$ python -q
>>> import numpy as np
>>> import numpy.linalg as la
>>> np.set_printoptions(precision=1, suppress=True, linewidth=120)
>>> def rd(a):
...     return np.round(a, 1) + 0
... 
>>> A = np.loadtxt("mat.csv", delimiter=",")
>>> print(A)
[[ 2. -1.  2. -2.  4.  1. -3.]
 [ 0.  1.  1.  0.  4. -3.  1.]
 [ 0.  0. -4.  4. -4.  5.  5.]
 [ 0.  0.  0. -5.  1.  1.  0.]
 [ 0.  0.  0.  0.  5. -1.  1.]
 [ 0.  0.  0.  0.  0.  1.  3.]
 [ 0.  0.  0.  0.  0.  0. -1.]]
>>> # triangular, det is the product of the diagonal
>>> M2 = np.array([[-2, -9], [-3, 6], [3, -3], [5, 6], [-6, 1], [7, 2], [3, -7]])
>>> print(la.matrix_rank(np.vstack([A, M2.T])))
7
>>> print(np.einsum("ik,kj->ij", A, M2))
[[-31. -15.]
 [-42.  -6.]
 [ 82.   7.]
 [-24. -27.]
 [-34.  -4.]
 [ 16. -19.]
 [ -3.   7.]]
>>> print(np.einsum("ik,kj->ji", A, M2))
[[-31. -42.  82. -24. -34.  16.  -3.]
 [-15.  -6.   7. -27.  -4. -19.   7.]]
>>> M2 @ A
Traceback (most recent call last):
  File "<python-input-11>", line 1, in <module>
    M2 @ A
    ~~~^~~
ValueError: matmul: Input operand 1 has a mismatch in its core dimension 0, with gufunc signature (n?,k),(k,m?)->(n?,m?) (size 7 is different from 2)
>>> print(M2.T @ A.T)
[[-31. -42.  82. -24. -34.  16.  -3.]
 [-15.  -6.   7. -27.  -4. -19.   7.]]
>>> f = np.array([3, -2, 4, -4, 4, 3, 4])
>>> M2 = A + np.outer(f, np.eye(7)[2])
>>> print(M2)
[[ 2. -1.  5. -2.  4.  1. -3.]
 [ 0.  1. -1.  0.  4. -3.  1.]
 [ 0.  0.  0.  4. -4.  5.  5.]
 [ 0.  0. -4. -5.  1.  1.  0.]
 [ 0.  0.  4.  0.  5. -1.  1.]
 [ 0.  0.  3.  0.  0.  1.  3.]
 [ 0.  0.  4.  0.  0.  0. -1.]]
>>> C2 = A.T @ A
>>> print(np.allclose(C2, C2.T))
True
>>> print(C2)
[[  4.  -2.   4.  -4.   8.   2.  -6.]
 [ -2.   2.  -1.   2.   0.  -4.   4.]
 [  4.  -1.  21. -20.  28. -21. -25.]
 [ -4.   2. -20.  45. -29.  13.  26.]
 [  8.   0.  28. -29.  74. -32. -23.]
 [  2.  -4. -21.  13. -32.  38.  21.]
 [ -6.   4. -25.  26. -23.  21.  46.]]
>>> print(la.matrix_rank(C2))
7
>>> print(rd(la.svd(A, compute_uv=False) ** 2))
[145.8  38.3  27.5  15.5   2.4   0.4   0. ]
>>> U, sv = la.svd(C2)
Traceback (most recent call last):
  File "<python-input-21>", line 1, in <module>
    U, sv = la.svd(C2)
    ^^^^^
ValueError: too many values to unpack (expected 2)
>>> U, sv, Vh = la.svd(C2, full_matrices=False)
>>> print(rd(np.abs(Vh[0])))
[0.1 0.  0.4 0.4 0.6 0.4 0.4]
>>> print(U.shape, sv.shape, Vh.shape)
(7, 7) (7,) (7, 7)
>>> print((sv > 1e-8).sum())
7
>>> M = np.load("arr.npy")
>>> print(M)
[[ 3.  2. -2.  2.]
 [ 2.  0. -1.  1.]
 [-2. -1.  0. -1.]
 [ 2.  1. -1.  0.]]
>>> vals, vecs = la.eigh(M)
>>> vec = np.array([-1, 1, -1, -2])
>>> print(rd(vec @ M @ vec / (vec @ vec)), vals[0], vals[-1])
-0.4 -1.0 6.0
>>> print(np.abs(M).sum(axis=1).max(), np.abs(vals).max())
9.0 6.0
>>> print(rd(vecs * np.maximum(vals, 0) @ vecs.T))
[[ 3.4  1.7 -1.7  1.7]
 [ 1.7  0.9 -0.9  0.9]
 [-1.7 -0.9  0.9 -0.9]
 [ 1.7  0.9 -0.9  0.9]]
>>> print(rd(la.eigvalsh(M[1:, 1:])))
[-1. -1.  2.]
>>> print(vec @ M @ vec)
-3.0
>>> vec = np.array([2, -1, -5, -5])
>>> print(M @ vec)
[4. 4. 2. 8.]
>>> print(la.norm(M @ vec) <= la.norm(M, 2) * la.norm(vec) + 1e-9)
True
>>> print(rd(la.norm(M, 2)))
6.0
>>> print(rd(la.norm(M, axis=1)))
[4.6 2.4 2.4 2.4]
>>> print(rd(la.norm(M, "nuc")))
9.0
>>> print(rd(la.norm(M, 1)), rd(la.norm(M, np.inf)))
9.0 9.0
>>> arr = np.load("case6.npy")
>>> print(arr)
[[0 0 0 1]
 [0 0 1 0]
 [0 1 0 0]
 [1 0 0 0]]
>>> # orthonormal columns
>>> vals, vecs = la.eigh(arr)
>>> print(rd(la.eigvalsh(arr + 2 * np.eye(4))))
[1. 1. 3. 3.]
>>> print(vals.sum(), np.trace(arr))
0.0 0
>>> print(rd(np.sort(np.abs(la.eigvals(arr)))[::-1]))
[1. 1. 1. 1.]
>>> p = np.eye(4)[3]
>>> for _ in range(6):
...     p = p @ arr
...     print(p.round(1))
... 
[1. 0. 0. 0.]
[0. 0. 0. 1.]
[1. 0. 0. 0.]
[0. 0. 0. 1.]
[1. 0. 0. 0.]
[0. 0. 0. 1.]
>>> vec = np.array([2, 2, 1, 0])
>>> print(rd(la.inv(arr)))
[[0. 0. 0. 1.]
 [0. 0. 1. 0.]
 [0. 1. 0. 0.]
 [1. 0. 0. 0.]]
>>> print([p for p in range(1, 25) if np.allclose(la.matrix_power(arr, p), np.eye(4))])
[2, 4, 6, 8, 10, 12, 14, 16, 18, 20, 22, 24]
>>> print(rd(np.sort(np.abs(np.degrees(np.angle(la.eigvals(arr)))))))
[  0.   0. 180. 180.]
>>> print(4 - la.matrix_rank(arr - np.eye(4), tol=1e-8))
2
>>> M2 = arr ** -1
Traceback (most recent call last):
  File "<python-input-56>", line 1, in <module>
    M2 = arr ** -1
         ~~~~^^~~~
ValueError: Integers to negative integer powers are not allowed.
>>> M2 = la.inv(arr)
>>> print((np.abs(M2) > 1e-9).astype(int))
[[0 0 0 1]
 [0 0 1 0]
 [0 1 0 0]
 [1 0 0 0]]
>>> print(rd(la.inv(M2)))
[[0. 0. 0. 1.]
 [0. 0. 1. 0.]
 [0. 1. 0. 0.]
 [1. 0. 0. 0.]]
>>> print(rd(la.det(arr) * la.det(M2)))
1.0
